% python3 -q
>>> import numpy as np
>>> from numpy import linalg as LA
>>> np.set_printoptions(precision=2, suppress=True, linewidth=120)
>>> def tidy(a):
...     return np.round(a, 2) + 0
... 
>>> X = np.load("test9.npy")
>>> X
array([[0, 0, 0, 1],
       [0, 0, 0, 1],
       [0, 0, 0, 0],
       [1, 1, 0, 0]])
>>> Uu, sigma, VT = LA.svd(X)
>>> evecs = VT[:(sigma > 1e-8).sum()]
>>> rng = np.random.default_rng(1680)
>>> x = X[1] + 4 * X[2] + rng.integers(2) * np.eye(4)[3]
>>> x
array([0., 0., 0., 2.])
>>> tidy(LA.norm(x - evecs.T @ evecs @ x))
np.float64(0.0)
>>> X @ X
array([[1, 1, 0, 0],
       [1, 1, 0, 0],
       [0, 0, 0, 0],
       [0, 0, 0, 2]])
>>> np.argwhere(np.triu(X))
array([[0, 3],
       [1, 3]])
>>> np.trace(X @ X @ X) // 6
np.int64(0)
>>> low = np.diag(X.sum(axis=1)) - X
>>> (LA.eigvalsh(low) < 1e-8).sum()
np.int64(2)
>>> low
array([[ 1,  0,  0, -1],
       [ 0,  1,  0, -1],
       [ 0,  0,  0,  0],
       [-1, -1,  0,  2]])
>>> low @ np.ones(4)
array([0., 0., 0., 0.])
>>> K = np.load("dump.npy")
>>> K
array([[4, 4, 4],
       [4, 6, 5],
       [4, 5, 8]])
>>> low = LA.cholesky(K)
>>> low @ low.T
array([[4., 4., 4.],
       [4., 6., 5.],
       [4., 5., 8.]])
>>> tidy(np.prod(np.diag(low)) ** 2), tidy(LA.det(K))
(np.float64(28.0), np.float64(28.0))
>>> tidy(np.diag(low) ** 2)
array([4. , 2. , 3.5])
>>> tidy(low)
array([[2.  , 0.  , 0.  ],
       [2.  , 1.41, 0.  ],
       [2.  , 0.71, 1.87]])
>>> tidy(np.poly(low))
array([ 1.  , -5.29,  9.22, -5.29])
>>> ev, evecs = LA.eig(K)
>>> tidy(ev)
array([14.99,  0.87,  2.14])
>>> tidy(np.prod(ev))
np.float64(28.0)
>>> tidy(np.sort(LA.eigvals(K.T)))
array([ 0.87,  2.14, 14.99])
>>> tidy(np.sort(LA.eigvals(LA.inv(K))))
array([0.07, 0.47, 1.14])
>>> J = np.load("run10.npy")
>>> J
array([[ 1.3 ,  0.2 , -0.4 ],
       [-0.22,  0.29, -2.09],
       [ 1.5 , -0.6 ,  0.2 ],
       [-0.2 ,  0.3 , -2.1 ]])
>>> def softmax(z):
...     e = np.exp(z - z.max(axis=-1, keepdims=True))
...     return e / e.sum(axis=-1, keepdims=True)
... 
>>> tidy(softmax(J[1]))
array([0.35, 0.59, 0.05])
>>> softmax(J).sum(axis=1)
array([1., 1., 1., 1.])
>>> tidy(softmax(10 * J[1]))
array([0.01, 0.99, 0.  ])
>>> tidy(softmax(J[1] + -1))
array([0.35, 0.59, 0.05])
>>> att = J @ J.T / np.sqrt(3)
>>> tidy(softmax(att)[1] @ J)
array([-0.1 ,  0.27, -1.97])
>>> softmax(att).round(6).argmax(axis=1)
array([0, 3, 2, 3])
